$ python -q
>>> import numpy as np
>>> import numpy.linalg as la
>>> np.set_printoptions(precision=2, suppress=True, linewidth=120)
>>> rng = np.random.default_rng(4075)
>>> W0 = np.triu(rng.random((5, 5)) < 0.5, 1).astype(int)
>>> W0 = W0 + W0.T
>>> W0
array([[0, 1, 1, 0, 1],
       [1, 0, 1, 0, 0],
       [1, 1, 0, 1, 1],
       [0, 0, 1, 0, 0],
       [1, 0, 1, 0, 0]])
>>> # rows and columns are dependent
>>> W0 @ W0
array([[3, 1, 2, 1, 1],
       [1, 2, 1, 1, 2],
       [2, 1, 4, 0, 1],
       [1, 1, 0, 1, 1],
       [1, 2, 1, 1, 2]])
>>> np.trace(W0 @ W0 @ W0) // 6
np.int64(2)
>>> W0.sum(axis=0)
array([3, 2, 4, 1, 2])
>>> Lm = np.diag(W0.sum(axis=1)) - W0
>>> (la.eigvalsh(Lm) < 1e-8).sum()
np.int64(1)
>>> la.matrix_rank(Lm)
np.int64(4)
>>> Lm
array([[ 3, -1, -1,  0, -1],
       [-1,  2, -1,  0,  0],
       [-1, -1,  4, -1, -1],
       [ 0,  0, -1,  1,  0],
       [-1,  0, -1,  0,  2]])
>>> round(la.det(Lm[1:, 1:]))
8
>>> evals, evecs = la.eigvalsh(Lm)
Traceback (most recent call last):
  File "<python-input-16>", line 1, in <module>
    evals, evecs = la.eigvalsh(Lm)
    ^^^^^^^^^^^^
ValueError: too many values to unpack (expected 2)
>>> evals, evecs = la.eigh(Lm)
>>> la.eigvalsh(Lm + -3 * np.eye(5))
array([-3., -2., -1.,  1.,  2.])
>>> evals.sum(), np.trace(Lm)
(np.float64(12.0), np.int64(12))
>>> (evals > 1e-8).sum(), (evals < -1e-8).sum()
(np.int64(4), np.int64(0))
>>> evals.round(2) + 0
array([0., 1., 2., 4., 5.])
>>> gram = W0.T @ W0
>>> gram
array([[3, 1, 2, 1, 1],
       [1, 2, 1, 1, 2],
       [2, 1, 4, 0, 1],
       [1, 1, 0, 1, 1],
       [1, 2, 1, 1, 2]])
>>> np.trace(gram), (W0 ** 2).sum()
(np.int64(12), np.int64(12))
>>> (W0 @ W0.T).shape
(5, 5)
>>> E = np.loadtxt("test2.csv", delimiter=",")
>>> E
array([[  0.9,   1.3,   0.2,   1.1,   0.3,  -0.9],
       [  0.3,   2.2,  -2. ,  -0.4,   0.4,   0.2],
       [ -0.5,   0.6,   1. ,   0. ,  -0.3,   0.6],
       [ -1.1,   0.6,   0. ,   0. ,   0.9,   2.3],
       [ -0.7,   1.3,  -1.5,   0.4,  -0.8,   0.8],
       [  0.5,   0.6,  -1. ,  -0.2,   1.4,   1.8],
       [  1.5,   1.1,  -2. ,   0.1,   1.3,  -0.2],
       [ -1.3,   0.3,  -0.6,   1.3,   0.2,   0.5],
       [  0.5,  -1.4,  -1.9,   1.4,  -0.3,   0. ],
       [ -0.1,  -1. ,  -1. ,   1.2,  -0.3,   0.2],
       [ -1.2,  -1.8,   1.7,  -1.6,  -2.9,   0.3],
       [  1.1,   1.1,  -0.8,  -0.3,   1.5,   0. ],
       [  0.8,   0.8,  -0.5,  -0.2,  -1.8,   0.1],
       [ -0.8,   0.8,  -0.3,   0.8,  -0.4,   1.1],
       [  0.1,  -1.4,   0.3,   1.1,  -0.4,  -2.1],
       [ -1.3,   0.7,  -1.2,   1.5,   0.7,  -0.3],
       [ -0.5,  -0.2,   1.7,  -0.5,   0.6,   1.6],
       [ -1. ,   1.1,  -0.3,  -0.7,  -2.3,  -1.7],
       [  0.4,   0.3,   0.3,  -1.6,  -1.2,   0.6],
       [ -0.4,  -0.3,   0.2,   1. ,  -0.2,  -0.2],
       [  1.6,   0.6,  -0.6,  -0.2,  -0.4,  -0.4],
       [ -2.5,   1.2,  -0.3,   0.8,   1.6,   0.4],
       [  0.8,   0.2,   0.6,  -1.5,   1.2,   1.7],
       [  8. ,   2. ,   0. , -14. ,  36. ,  36. ],
       [  0. ,   0.6,  -1.1,   1.7,  -0.7,   0.1],
       [  0.5,   0. ,  -1.1,  -0.4,  -2.8,   0.1],
       [  2.1,   0.1,   0.2,  -0.9,   2.6,  -0.3],
       [ -0.1,   1. ,  -0.6,   1.1,   0.9,  -0.5],
       [  1. ,   0.7,   0.7,  -1.6,  -1.4,   1.4],
       [ -0.6,   1.1,   1.3,   0.5,  -0.3,  -1.7],
       [  0.2,   1.2,  -0.8,  -0.5,  -0.4,  -0.4],
       [  1.4,   0.1,  -1.2,   0.1,  -0.6,  -0.2]])
>>> # row 23 dominates
>>> Xs = E - E.mean(axis=0)
>>> left, s, VT = la.svd(Xs, full_matrices=False)
>>> VT[0] * np.sign(VT[0, np.abs(VT[0]).argmax()])
array([ 0.15,  0.03,  0.01, -0.26,  0.68,  0.67])
>>> np.round(s ** 2 / (s ** 2).sum(), 2) + 0
array([0.95, 0.02, 0.01, 0.01, 0.01, 0.  ])
>>> np.abs(VT[0]).argmax()
np.int64(4)
>>> np.round((s ** 2).sum() ** 2 / (s ** 4).sum(), 2)
np.float64(1.11)
>>> np.abs(left[:, 0]).argmax()
np.int64(23)
>>> s
array([53.04,  7.34,  6.15,  5.12,  4.68,  2.49])
>>> (np.sign(left[:, 0]) == np.sign(left[0, 0])).astype(int)
array([1, 1, 1, 0, 1, 0, 1, 1, 1, 1, 1, 1, 1, 1, 1, 1, 1, 1, 1, 1, 1, 1, 0, 0, 1, 1, 0, 1, 1, 1, 1, 1])
>>> np.searchsorted(np.cumsum(s ** 2) / (s ** 2).sum(), 0.9) + 1
np.int64(1)
>>> la.matrix_rank(Xs)
np.int64(6)
